% python3 -q
>>> import numpy as np
>>> import numpy.linalg as la
>>> np.set_printoptions(suppress=True, linewidth=140)
>>> M2 = np.array([[-5, 1, 5], [4, 0, -1], [4, -2, 0]])
>>> data = M2 - M2.T
>>> data
array([[ 0, -3,  1],
       [ 3,  0,  1],
       [-1, -1,  0]])
>>> # antisymmetric, zero diagonal
>>> U, sig, vt = la.svd(data, full_matrices=False)
>>> np.round(vt @ vt.T, 4) + 0
array([[1., 0., 0.],
       [0., 1., 0.],
       [0., 0., 1.]])
>>> np.round(sig / sig[0], 4) + 0
array([1., 1., 0.])
>>> (sig > 1e-8).sum()
np.int64(2)
>>> U.shape, sig.shape, vt.shape
((3, 3), (3,), (3, 3))
>>> [round(float(x), 4) for x in la.svd(data, compute_uv=False)[:3]]
[3.3166, 3.3166, 0.0]
>>> la.matrix_rank(data, rtol=0.1)
np.int64(2)
>>> G = data.T @ data
>>> (data @ data.T).shape
(3, 3)
>>> np.diag(G)
array([10, 10,  2])
>>> np.trace(G), (data ** 2).sum()
(np.int64(22), np.int64(22))
>>> la.matrix_rank(G)
np.int64(2)
>>> def softmax(z):
...     e = np.exp(z - z.max(axis=-1, keepdims=True))
...     return e / e.sum(axis=-1, keepdims=True)
... 
>>> np.round(softmax(data[2] + -3), 4)
array([0.2119, 0.2119, 0.5761])
>>> np.round(softmax(data).sum(axis=1), 4)
array([1., 1., 1.])
>>> np.round(softmax(data[2]), 4)
array([0.2119, 0.2119, 0.5761])
>>> att = data @ data.T / np.sqrt(3)
>>> np.round(softmax(att), 4)
array([[0.9774, 0.0054, 0.0172],
       [0.0055, 0.9939, 0.0005],
       [0.6279, 0.0197, 0.3525]])
>>> np.round(softmax(att)[2] @ data, 4)
array([-0.2935, -2.2361,  0.6475])
>>> F = np.array([[-0.7, -3.0, 2.0], [2.0, -2.7, -3.0], [-1.0, -3.0, 2.3]])
>>> hat = np.triu(np.array([[-2, 0, 2], [2, 1, 2], [-1, 0, -1]]), 1) + np.eye(3)
>>> M2 = hat @ F @ la.inv(hat)
>>> np.round(np.trace(M2), 4), round(np.trace(F), 4)
(np.float64(-1.1), np.float64(-1.1))
>>> np.round(np.poly(M2), 4)
array([ 1.   ,  1.1  , -6.93 ,  1.953])
>>> rng = np.random.default_rng(14595)
>>> lab = rng.permutation(3)
>>> lab
array([0, 2, 1])
>>> M2 = F[lab][:, lab]
>>> np.round(np.sort(np.abs(la.eigvals(M2))), 4)
array([0.3   , 1.9458, 3.3458])
>>> np.diag(M2)
array([-0.7,  2.3, -2.7])
>>> M2
array([[-0.7,  2. , -3. ],
       [-1. ,  2.3, -3. ],
       [ 2. , -3. , -2.7]])
>>> U, sig, vt = la.svd(F)
>>> sig.round(4)
array([5.3591, 4.5104, 0.0808])
>>> np.argmax(sig[:-1] / (sig[1:] + 1e-6)) + 1
np.int64(2)
>>> M2 = U[:, :2] @ np.diag(sig[:2]) @ vt[:2]
>>> round(float(np.abs(F - M2).max()), 4)
0.051
>>> la.matrix_rank(F, rtol=0.05)
np.int64(2)
>>> round(float(la.norm(F - M2) / la.norm(F)), 4)
0.0115
>>> np.round(la.norm(F - M2, 2), 4), np.round(sig[2], 4)
(np.float64(0.0808), np.float64(0.0808))
>>> vals, vecs = la.eig(F)
>>> np.round(F @ vecs[:, 0] - vals[0] * vecs[:, 0], 4) + 0
array([0., 0., 0.])
>>> np.round(np.sort(la.eigvals(F.T)), 4)
array([-3.3458,  0.3   ,  1.9458])
>>> np.round(np.sort(la.eigvals(la.inv(F))), 4)
array([-0.2989,  0.5139,  3.3333])
>>> vals.round(4)
array([ 1.9458,  0.3   , -3.3458])
>>> np.round(np.sort(la.eigvals(F @ F)), 4)
array([ 0.09  ,  3.7859, 11.1941])
>>> arr = np.load("mat.npy")
>>> arr
array([[5., 4., 0.],
       [4., 5., 0.],
       [0., 0., 5.]])
>>> t3 = np.stack([arr, 3 * arr, arr[::-1]])
>>> t3.shape
(3, 3, 3)
>>> np.einsum("bij,cij->bc", t3, t3)
array([[107., 321.,  41.],
       [321., 963., 123.],
       [ 41., 123., 107.]])
>>> O, _ = la.qr(np.array([[0.6, -1.5, -0.2, 0.1],
...     [-0.4, 1.2, 1.0, 0.6],
...     [-0.6, 0.0, 0.6, 0.1],
...     [1.2, -0.4, -1.7, 1.8]]))
>>> vals = np.array([-1, 1, -1, -3])
>>> X = O @ np.diag(vals) @ O.T
>>> X.round(4)
array([[-0.1479, -0.8311,  0.2185, -0.5939],
       [-0.8311, -0.5249, -0.857 ,  0.1454],
       [ 0.2185, -0.857 , -2.1802, -0.985 ],
       [-0.5939,  0.1454, -0.985 , -1.1471]])
>>> # equal to its transpose
>>> w1 = np.array([[0, 2], [0, 1], [2, 1], [0, 1]])
>>> coef = np.array([2, -2])
>>> H = np.maximum(X @ w1 + coef, 0)
>>> H.round(4)
array([[2.4369, 0.    ],
       [0.286 , 0.    ],
       [0.    , 0.    ],
       [0.03  , 0.    ]])
>>> Z = np.array([[2, 3, 5], [4, -2, 0]])
>>> (H @ Z).round(6).argmax(axis=1)
array([2, 2, 0, 2])
>>> w1 @ Z
array([[ 8, -4,  0],
       [ 4, -2,  0],
       [ 8,  4, 10],
       [ 4, -2,  0]])
>>> np.round(H @ Z, 4)
array([[ 4.8738,  7.3107, 12.1845],
       [ 0.5721,  0.8581,  1.4302],
       [ 0.    ,  0.    ,  0.    ],
       [ 0.0601,  0.0901,  0.1502]])
>>> M2 = X + rng.integers(-2, 3, (4, 1)) @ rng.integers(-2, 3, (1, 4))
>>> M2.round(4)
array([[ 3.8521, -4.8311, -1.7815, -2.5939],
       [-4.8311,  3.4751,  1.143 ,  2.1454],
       [ 0.2185, -0.857 , -2.1802, -0.985 ],
       [-2.5939,  2.1454,  0.015 , -0.1471]])
>>> la.matrix_rank(M2 - X, tol=1e-8)
np.int64(1)
>>> np.round(M2 - X, 4)
array([[ 4., -4., -2., -2.],
       [-4.,  4.,  2.,  2.],
       [ 0.,  0.,  0.,  0.],
       [-2.,  2.,  1.,  1.]])
>>> r = la.matrix_rank(data)
>>> r
np.int64(2)
>>> null = la.svd(data)[2][r:].T
>>> null.shape
(3, 1)
>>> [int(la.matrix_rank(data[:, :j + 1])) for j in range(3)]
[1, 2, 2]
>>> np.round(null[:, 0] / null[np.abs(null[:, 0]).round(6).argmax(), 0], 4)
array([-0.3333,  0.3333,  1.    ])
>>> [int(la.matrix_rank(np.delete(data, i, axis=0))) for i in range(3)]
[2, 2, 2]
>>> [int(la.matrix_rank(data[:i])) for i in range(1, len(data) + 1)]
[1, 2, 2]
>>> K = np.load("out11.npy")
>>> K
array([[-0.6337, -0.5125, -0.2705],
       [ 0.5884, -1.6249,  1.2321],
       [-0.2949, -0.5699, -0.0046],
       [ 0.6211, -0.9366,  0.8534],
       [ 0.2853, -0.1008,  0.2856],
       [-0.2812,  0.084 , -0.2869],
       [-0.2795,  1.489 , -0.893 ],
       [ 0.0134,  1.4315, -0.5702],
       [-0.3102,  0.0716, -0.322 ],
       [ 0.2856, -0.8223,  0.6019],
       [-0.2944, -0.5889,  0.0174]])
>>> M2 = np.c_[K[:, :2] @ np.array([[-1, 0], [2, 2]]), np.array([2, -1, 3, 3, 0, 3, 1, -3, -2, -1, 3])]
>>> M2.round(4)
array([[-0.3913, -1.025 ,  2.    ],
       [-3.8382, -3.2498, -1.    ],
       [-0.8449, -1.1398,  3.    ],
       [-2.4943, -1.8732,  3.    ],
       [-0.4869, -0.2016,  0.    ],
       [ 0.4492,  0.168 ,  3.    ],
       [ 3.2575,  2.978 ,  1.    ],
       [ 2.8496,  2.863 , -3.    ],
       [ 0.4534,  0.1432, -2.    ],
       [-1.9302, -1.6446, -1.    ],
       [-0.8834, -1.1778,  3.    ]])
>>> np.round(la.lstsq(K, M2[:, 0])[0], 4) + 0
array([-1.,  2.,  0.])
>>> la.matrix_rank(np.c_[K, M2])
np.int64(4)
>>> np.round(la.norm(M2 - K @ la.lstsq(K, M2)[0], axis=0), 4) + 0
array([0.    , 0.    , 5.3537])
>>> hat = K @ la.solve(K.T @ K, K.T)
>>> round(float(np.trace(hat)), 4)
3.0
>>> np.round(hat @ K[:, 2], 4)
array([-0.2705,  1.2321, -0.0046,  0.8534,  0.2856, -0.2869, -0.893 , -0.5702, -0.322 ,  0.6019,  0.0174])
>>> la.norm(data, axis=1).argmax()
np.int64(0)
>>> np.round(la.norm(data, axis=0), 4)
array([3.1623, 3.1623, 1.4142])
>>> np.round(la.norm(data, axis=1), 4)
array([3.1623, 3.1623, 1.4142])
>>> round(float(la.norm(data[0], 1)), 4), round(float(la.norm(data[0], np.inf)), 4)
(4.0, 3.0)
>>> Xc = (K - K.mean(axis=0)) / K.std(axis=0)
>>> np.argwhere(np.abs(Xc) > 2)
array([], shape=(0, 2), dtype=int64)
>>> coef = la.lstsq(np.delete(Xc, 1, axis=1), Xc[:, 1])[0]
>>> np.round(1 - np.var(Xc[:, 1] - np.delete(Xc, 1, axis=1) @ coef), 4)
np.float64(0.9939)
>>> coef.round(4)
array([ 0.8112, -1.5252])
>>> np.abs(coef).argmax()
np.int64(1)
